% python3 -q
>>> import numpy as np
>>> import numpy.linalg as la
>>> np.set_printoptions(suppress=True, linewidth=120)
>>> W0 = np.array([[1, -3, 9, -27],
...     [1, -2, 4, -8],
...     [1, -1, 1, -1],
...     [1, 0, 0, 0],
...     [1, 1, 1, 1],
...     [1, 2, 4, 8]])
>>> rng = np.random.default_rng(20271)
>>> Y = W0 + rng.integers(-2, 3, (6, 1)) @ rng.integers(-2, 3, (1, 4))
>>> print(Y)
[[  1  -3   9 -27]
 [ -1   2   2 -10]
 [  3  -5   3   1]
 [  2  -2   1   1]
 [  2  -1   2   2]
 [  1   2   4   8]]
>>> print(Y - W0)
[[ 0  0  0  0]
 [-2  4 -2 -2]
 [ 2 -4  2  2]
 [ 1 -2  1  1]
 [ 1 -2  1  1]
 [ 0  0  0  0]]
>>> print(np.abs(Y - W0).sum(axis=1))
[ 0 10 10  5  5  0]
>>> print(la.matrix_rank(Y - W0, tol=1e-8))
1
>>> K = np.maximum(np.array([[0, 1],
...     [-2, 1],
...     [0, 2],
...     [2, 0],
...     [0, -1],
...     [0, 1],
...     [-1, 1],
...     [-2, 0],
...     [2, 1],
...     [-2, 2],
...     [-1, 0],
...     [-2, -2],
...     [-1, -2],
...     [-1, 0],
...     [-1, 0],
...     [1, -1]]) @ np.array([[7, -3, -6, 4, -6], [1, -4, 4, 1, 4]]) + np.array([0, 3, 2, 0, 2]), 0)
>>> print(K)
[[ 1  0  6  1  6]
 [ 0  5 18  0 18]
 [ 2  0 10  2 10]
 [14  0  0  8  0]
 [ 0  7  0  0  0]
 [ 1  0  6  1  6]
 [ 0  2 12  0 12]
 [ 0  9 14  0 14]
 [15  0  0  9  0]
 [ 0  1 22  0 22]
 [ 0  6  8  0  8]
 [ 0 17  6  0  6]
 [ 0 14  0  0  0]
 [ 0  6  8  0  8]
 [ 0  6  8  0  8]
 [ 6  4  0  3  0]]
>>> r = la.matrix_rank(K)
>>> print(r)
4
>>> null = la.svd(K)[2][r:].T
>>> print(null.shape)
(5, 1)
>>> print(np.round(null @ null.T, 1) + 0)
[[ 0.   0.   0.   0.   0. ]
 [ 0.   0.   0.   0.   0. ]
 [ 0.   0.   0.5  0.  -0.5]
 [ 0.   0.   0.   0.   0. ]
 [ 0.   0.  -0.5  0.   0.5]]
>>> print(np.round(K @ null, 1) + 0)
[[0.]
 [0.]
 [0.]
 [0.]
 [0.]
 [0.]
 [0.]
 [0.]
 [0.]
 [0.]
 [0.]
 [0.]
 [0.]
 [0.]
 [0.]
 [0.]]
>>> print(np.round(null[:, 0] / null[np.abs(null[:, 0]).round(6).argmax(), 0], 1) + 0)
[ 0.  0.  1.  0. -1.]
>>> W2 = K[[12, 10]].astype(float)
>>> for _ in range(6):
...     z = la.norm(K[:, None] - W2, axis=-1).argmin(axis=1)
...     W2 = np.array([K[z == j].mean(axis=0) for j in range(2)])
... 
>>> print(z)
[1 1 1 0 0 1 1 1 0 1 1 0 0 1 1 0]
>>> print(W2.round(1))
[[ 5.8  7.   1.   3.3  1. ]
 [ 0.4  3.5 11.2  0.4 11.2]]
>>> print(np.bincount(z))
[ 6 10]
>>> left, sv, Vt = la.svd(K)
>>> vecs = Vt[:(sv > 1e-8).sum()]
>>> x = K[13] + -3 * K[9] + rng.integers(2) * np.eye(5)[3]
>>> print(x)
[  0.   3. -58.   1. -58.]
>>> print(np.round(vecs.T @ vecs, 1) + 0)
[[1.  0.  0.  0.  0. ]
 [0.  1.  0.  0.  0. ]
 [0.  0.  0.5 0.  0.5]
 [0.  0.  0.  1.  0. ]
 [0.  0.  0.5 0.  0.5]]
>>> print(np.round(np.diag(vecs.T @ vecs), 1))
[1.  1.  0.5 1.  0.5]
>>> print(la.matrix_rank(np.vstack([K, x])))
4
>>> E = np.tril(np.array([[0, 0, 0], [0, 0, 2], [1, 1, 0]]), -1) + np.eye(3, dtype=int)
>>> print(E)
[[1 0 0]
 [0 1 0]
 [1 1 1]]
>>> ang = np.radians(90)
>>> r_ = np.eye(3)
>>> r_[2, 2] = r_[1, 1] = np.cos(ang)
>>> r_[2, 1], r_[1, 2] = -np.sin(ang), np.sin(ang)
>>> print(r_.round(1) + 0)
[[ 1.  0.  0.]
 [ 0.  0.  1.]
 [ 0. -1.  0.]]
>>> Y = E @ r_.T
>>> print(round(float(la.det(r_)), 1), np.trace(r_))
1.0 1.0
>>> print(np.round(la.svd(E, compute_uv=False), 1), np.round(la.svd(Y, compute_uv=False), 1))
[1.9 1.  0.5] [1.9 1.  0.5]
>>> print(np.allclose(E @ E.T, Y @ Y.T))
True
>>> z = rng.permutation(3)
>>> Y = E[:, z] * rng.choice([-1, 1], 3)
>>> print(Y)
[[ 0 -1  0]
 [-1  0  0]
 [-1 -1  1]]
>>> left, _, Vt = la.svd(E.T @ Y)
>>> print(np.round(left @ Vt, 1) + 0)
[[ 0. -1.  0.]
 [-1.  0.  0.]
 [ 0.  0.  1.]]
>>> print(z)
[1 0 2]
>>> Y = la.inv(E)
>>> print((np.abs(Y) > 1e-9).astype(int))
[[1 0 0]
 [0 1 0]
 [1 1 1]]
>>> print(np.round(la.det(E) * Y, 1))
[[ 1.  0.  0.]
 [ 0.  1.  0.]
 [-1. -1.  1.]]
>>> print(E @ Y)
[[1. 0. 0.]
 [0. 1. 0.]
 [0. 0. 1.]]
>>> print(np.round(la.slogdet(E)[0], 1))
1.0
>>> print(Y)
[[ 1.  0.  0.]
 [ 0.  1.  0.]
 [-1. -1.  1.]]
>>> print(round(float(la.cond(E)), 1))
3.7
>>> print(E[0] @ E[1])
0
>>> print(round(float(la.norm(E, 2)), 1))
1.9
>>> print(round(la.norm(E) ** 2 / la.norm(E, 2) ** 2, 1))
1.3
>>> print(round(float(la.norm(E, 1)), 1), round(la.norm(E, np.inf), 1))
2.0 3.0
>>> print(la.norm(E, axis=1).argmax())
2
>>> print(la.matrix_power(E - np.diag(np.diag(E)), 3))
[[0 0 0]
 [0 0 0]
 [0 0 0]]
>>> print(la.matrix_rank(E - E[0, 0] * np.eye(3)))
1
>>> J = np.array([[-0.6, -0.7, 1.1, -1.3],
...     [2.9, -1.5, -1.9, -0.3],
...     [-1.1, -1.1, 1.1, 0.0],
...     [0.4, -1.0, -0.6, -1.1],
...     [-1.4, -0.1, 1.7, -0.7],
...     [1.4, 0.1, 1.1, -1.1],
...     [-1.4, 0.4, 1.9, 1.9],
...     [0.2, -1.6, 0.6, 1.7],
...     [-0.6, 0.7, 0.2, 0.5],
...     [-1.2, -0.8, -0.2, 0.9],
...     [1.0, -0.9, 0.9, 1.1],
...     [0.1, 2.3, -1.1, -0.1],
...     [-1.2, -0.3, -0.4, -1.5],
...     [-0.4, -0.3, 0.7, -3.0],
...     [-0.2, -0.6, 1.8, -0.2],
...     [0.6, -0.4, 0.2, 0.6],
...     [-0.5, 0.1, 0.8, -0.8],
...     [0.0, 0.3, -0.4, -0.3]])
>>> J[:, 2] = -2 * J[:, 0] + 0.3 * rng.normal(size=18)
>>> print(J.round(1))
[[-0.6 -0.7  1.3 -1.3]
 [ 2.9 -1.5 -5.3 -0.3]
 [-1.1 -1.1  2.2  0. ]
 [ 0.4 -1.  -0.7 -1.1]
 [-1.4 -0.1  2.7 -0.7]
 [ 1.4  0.1 -2.6 -1.1]
 [-1.4  0.4  2.9  1.9]
 [ 0.2 -1.6 -0.3  1.7]
 [-0.6  0.7  0.9  0.5]
 [-1.2 -0.8  2.3  0.9]
 [ 1.  -0.9 -2.1  1.1]
 [ 0.1  2.3 -0.2 -0.1]
 [-1.2 -0.3  2.1 -1.5]
 [-0.4 -0.3  0.6 -3. ]
 [-0.2 -0.6  0.6 -0.2]
 [ 0.6 -0.4 -1.6  0.6]
 [-0.5  0.1  1.1 -0.8]
 [ 0.   0.3 -0.4 -0.3]]
>>> w1 = np.array([[1, 1], [2, 3], [-2, 3], [3, 2]])
>>> beta = np.array([0, 1])
>>> hid = np.maximum(J @ w1 + beta, 0)
>>> print(hid.round(1))
[[ 0.   0. ]
 [ 9.5  0. ]
 [ 0.   3.2]
 [ 0.   0. ]
 [ 0.   6. ]
 [ 3.5  0. ]
 [ 0.  13.3]
 [ 2.7  0. ]
 [ 0.5  6.2]
 [ 0.   6.2]
 [ 6.7  0. ]
 [ 4.8  7.2]
 [ 0.   2.2]
 [ 0.   0. ]
 [ 0.   0.4]
 [ 4.7  0. ]
 [ 0.   2.4]
 [ 0.5  0.1]]
>>> print(la.matrix_rank(hid))
2
>>> W2 = np.array([[-1, -1], [2, 0]])
>>> print(w1 @ W2)
[[ 1 -1]
 [ 4 -2]
 [ 8  2]
 [ 1 -3]]
>>> print((hid @ W2).round(6).argmax(axis=1))
[0 0 0 0 0 0 0 0 0 0 0 0 0 0 0 0 0 0]
>>> d = la.norm(J[:, None] - J[None], axis=-1)
>>> print(d[:5, :5].round(1))
[[0.  7.5 1.7 2.3 1.8]
 [7.5 0.  8.5 5.3 9.2]
 [1.7 8.5 0.  3.5 1.3]
 [2.3 5.3 3.5 0.  4. ]
 [1.8 9.2 1.3 4.  0. ]]
>>> print(d.mean(axis=1).argmax())
1
>>> print(d.shape)
(18, 18)
>>> X = np.load("arr.npy")
>>> print(X)
[[-1  2 -1  2 -1  2]
 [ 0 -3  0 -3  0 -3]
 [ 2 -3  2 -3  2 -3]
 [-1  2 -1  2 -1  2]
 [ 0 -3  0 -3  0 -3]
 [ 2 -3  2 -3  2 -3]]
>>> left, sv, Vt = la.svd(X)
>>> vecs = Vt[:(sv > 1e-8).sum()]
>>> x = X[5] + -3 * X[2] + rng.integers(2) * np.eye(6)[4]
>>> print(x)
[-4.  6. -4.  6. -4.  6.]
>>> print(la.matrix_rank(np.vstack([X, x])))
2
>>> print(np.round(np.diag(vecs.T @ vecs), 1))
[0.3 0.3 0.3 0.3 0.3 0.3]
>>> print(round(la.norm(x - vecs.T @ vecs @ x), 1))
0.0
>>> print(la.matrix_rank(X))
2
>>> print(round(la.norm(X), 1))
12.7
>>> print(X - X[0])
[[ 0  0  0  0  0  0]
 [ 1 -5  1 -5  1 -5]
 [ 3 -5  3 -5  3 -5]
 [ 0  0  0  0  0  0]
 [ 1 -5  1 -5  1 -5]
 [ 3 -5  3 -5  3 -5]]
>>> print(X.sum(axis=0))
[ 2 -8  2 -8  2 -8]
>>> X[6]
Traceback (most recent call last):
  File "<python-input-90>", line 1, in <module>
    X[6]
    ~^^^
IndexError: index 6 is out of bounds for axis 0 with size 6
>>> print(np.count_nonzero(X))
30
>>> print(X.shape)
(6, 6)
>>> m1 = np.load("mat.npy")
>>> print(m1)
[[-1  0  0  0]
 [-1  1  0  0]
 [-2  0  0  0]
 [-1  0  2  0]]
>>> print(np.round(la.norm(m1, 2), 1))
2.8
>>> print(round(float(la.norm(m1, "nuc")), 1))
5.5
>>> print(la.norm(m1, axis=1).argmax())
3
>>> print(round(la.norm(m1[3], 1), 1), np.round(la.norm(m1[3], np.inf), 1))
3.0 2.0
>>> print(np.round(la.norm(m1, axis=0), 1))
[2.6 1.  2.  0. ]
>>> print(m1[3] @ m1[1])
1
>>> hat = np.triu(np.array([[0, 2, 0, 2], [1, -2, -1, 2], [-1, 0, 1, 0], [2, -1, 0, 0]]), 1) + np.eye(4)
>>> Y = hat @ m1 @ la.inv(hat)
>>> print(np.round(np.poly(Y), 1) + 0)
[ 1.  0. -1.  0.  0.]
>>> print(hat @ m1 - m1 @ hat)
[[-4.  4.  4.  2.]
 [ 0.  2.  5.  0.]
 [ 0.  4.  0.  4.]
 [ 0.  2.  0.  2.]]
>>> print(la.matrix_rank(Y))
3
>>> z = rng.permutation(4)
>>> print(z)
[2 0 1 3]
>>> Y = m1[z][:, z]
>>> print(np.round(np.sort(np.abs(la.eigvals(Y))), 1))
[0. 0. 1. 1.]
>>> print(np.diag(Y))
[ 0 -1  1  0]
>>> print(np.round(la.det(Y), 1), round(float(la.det(m1[z])), 1))
0.0 0.0
>>> print(np.allclose(m1[:-1].T @ la.lstsq(m1[:-1].T, m1[-1])[0], m1[-1]))
False
>>> print(la.lstsq(m1[:-1].T, m1[-1])[2])
2
>>> try:
...     la.inv(m1)
... except la.LinAlgError as e:
...     print(repr(e))
... 
LinAlgError('Singular matrix')
>>> print(la.matrix_rank(m1, rtol=0.1))
3
>>> print(np.argsort(-la.norm(m1, axis=0).round(6), kind="stable")[:3])
[0 2 1]
>>> print(round(float(la.norm(m1, 2) / la.norm(m1)), 1))
0.8
>>> print([round(float(x), 1) for x in la.svd(m1, compute_uv=False)[:3]])
[2.8, 1.8, 0.9]
>>> F = np.loadtxt("w.csv", delimiter=",")
>>> print(F)
[[ 2.  2.  2.  2.  2.  2.  2.]
 [ 2.  4.  4.  4.  4.  4.  4.]
 [ 2.  4.  6.  6.  6.  6.  6.]
 [ 2.  4.  6.  8.  8.  8.  8.]
 [ 2.  4.  6.  8. 10. 10. 10.]
 [ 2.  4.  6.  8. 10. 12. 12.]
 [ 2.  4.  6.  8. 10. 12. 14.]]
>>> ev, vecs = la.eigh(F)
>>> x = np.array([0, 1, 0, 1, 2, 2, 0])
>>> print(np.abs(F).sum(axis=1).max(), np.round(np.abs(ev).max(), 1))
56.0 45.8
>>> print(np.round(vecs * np.maximum(ev, 0) @ vecs.T, 1))
[[ 2.  2.  2.  2.  2.  2.  2.]
 [ 2.  4.  4.  4.  4.  4.  4.]
 [ 2.  4.  6.  6.  6.  6.  6.]
 [ 2.  4.  6.  8.  8.  8.  8.]
 [ 2.  4.  6.  8. 10. 10. 10.]
 [ 2.  4.  6.  8. 10. 12. 12.]
 [ 2.  4.  6.  8. 10. 12. 14.]]
>>> print(np.round(vecs * np.sqrt(ev) @ vecs.T, 1))
[[1.2 0.5 0.3 0.3 0.2 0.2 0.2]
 [0.5 1.5 0.8 0.5 0.5 0.4 0.4]
 [0.3 0.8 1.8 1.  0.7 0.6 0.6]
 [0.3 0.5 1.  1.9 1.1 0.9 0.9]
 [0.2 0.5 0.7 1.1 2.1 1.4 1.2]
 [0.2 0.4 0.6 0.9 1.4 2.4 1.7]
 [0.2 0.4 0.6 0.9 1.2 1.7 2.9]]
>>> print(x @ F @ x / (x @ x), np.round(ev[0], 1), round(ev[-1], 1))
28.4 0.5 45.8
>>> Y = np.array([[1, 3, 1],
...     [-2, -2, 1],
...     [-3, 0, 2],
...     [-1, -3, -3],
...     [-3, 0, -2],
...     [0, -3, 0],
...     [2, 0, -3]])
>>> print(Y.T @ F.T)
[[-12. -26. -36. -40. -42. -38. -34.]
 [-10. -26. -38. -50. -56. -62. -62.]
 [ -8. -18. -30. -46. -56. -62. -68.]]
>>> print(np.vstack([F, Y.T]).shape)
(10, 7)
>>> print(la.matrix_rank(F @ Y))
3
>>> print(np.einsum("ij->j", F))
[14. 26. 36. 44. 50. 54. 56.]
>>> print(la.matrix_rank(np.vstack([F, Y.T])))
7
>>> x = np.array([0, 3, 0, 3, 0, 1, 1])
>>> h1 = np.maximum(F @ x, 0)
>>> print(h1)
[16. 32. 42. 52. 56. 60. 62.]
>>> print(F.T @ h1)
[ 640. 1248. 1792. 2252. 2608. 2852. 2976.]
>>> f, v = F[4], F[5]
>>> print(f @ v)
460.0
>>> print(f @ f)
420.0
>>> p = (f @ v) / (f @ f) * f
>>> print(la.matrix_rank(np.outer(f, v)))
1
>>> feats = np.load("a.npy")
>>> print(feats)
[[0 0 0 0 0 0 1 0]
 [0 0 0 0 1 0 0 1]
 [0 0 0 0 1 0 1 0]
 [0 0 0 0 0 0 0 0]
 [0 1 1 0 0 0 0 1]
 [0 0 0 0 0 0 0 0]
 [1 0 1 0 0 0 0 0]
 [0 1 0 0 1 0 0 0]]
>>> print([round(float(la.det(feats[:i, :i])), 2) + 0 for i in range(1, 9)])
[0.0, 0.0, 0.0, 0.0, 0.0, 0.0, 0.0, 0.0]
>>> print(np.all(la.eigvalsh(feats) > 0))
False
>>> ev, vecs = la.eigh(feats)
>>> print(np.round(la.eigvalsh(feats @ feats), 1) + 0)
[0.  0.  0.  1.  1.  1.9 3.1 5. ]
>>> print(ev.round(1) + 0)
[-1.8 -1.  -1.   0.   0.   0.2  1.4  2.2]
>>> print(np.abs(vecs[:, -1]).round(6).argmax())
4
>>> print(np.round(vecs.T @ feats @ vecs, 1) + 0)
[[-1.8  0.   0.   0.   0.   0.   0.   0. ]
 [ 0.  -1.   0.   0.   0.   0.   0.   0. ]
 [ 0.   0.  -1.   0.   0.   0.   0.   0. ]
 [ 0.   0.   0.   0.   0.   0.   0.   0. ]
 [ 0.   0.   0.   0.   0.   0.   0.   0. ]
 [ 0.   0.   0.   0.   0.   0.2  0.   0. ]
 [ 0.   0.   0.   0.   0.   0.   1.4  0. ]
 [ 0.   0.   0.   0.   0.   0.   0.   2.2]]
>>> print(np.trace(feats))
0
>>> feats.inv()
Traceback (most recent call last):
  File "<python-input-152>", line 1, in <module>
    feats.inv()
    ^^^^^^^^^
AttributeError: 'numpy.ndarray' object has no attribute 'inv'
>>> print(np.round(np.abs(la.eigvals(feats)).max(), 1))
2.2
>>> print(np.allclose(feats, feats.T))
True
>>> print(np.round(np.sort(np.abs(la.eigvals(feats))), 1))
[0.  0.  0.2 1.  1.  1.4 1.8 2.2]
>>> print(np.allclose(feats @ feats.T, feats.T @ feats))
True
>>> r = la.matrix_rank(feats)
>>> print(r)
6
>>> null = la.svd(feats)[2][r:].T
>>> print([int(la.matrix_rank(np.delete(feats, i, axis=0))) for i in range(8)])
[5, 5, 5, 6, 5, 6, 5, 5]
>>> print(np.round(feats @ null, 1) + 0)
[[0. 0.]
 [0. 0.]
 [0. 0.]
 [0. 0.]
 [0. 0.]
 [0. 0.]
 [0. 0.]
 [0. 0.]]
>>> z = rng.permutation(8)
>>> print(z)
[0 1 6 7 5 4 2 3]
>>> Y = feats[z][:, z]
>>> print(np.trace(Y))
0
>>> print(np.round(la.det(Y), 1), round(la.det(feats[z]), 1))
0.0 0.0
>>> print(Y)
[[0 0 1 0 0 0 0 0]
 [0 0 0 1 0 1 0 0]
 [1 0 0 0 0 0 1 0]
 [0 1 0 0 0 1 0 0]
 [0 0 0 0 0 0 0 0]
 [0 1 0 1 0 0 1 0]
 [0 0 1 0 0 1 0 0]
 [0 0 0 0 0 0 0 0]]
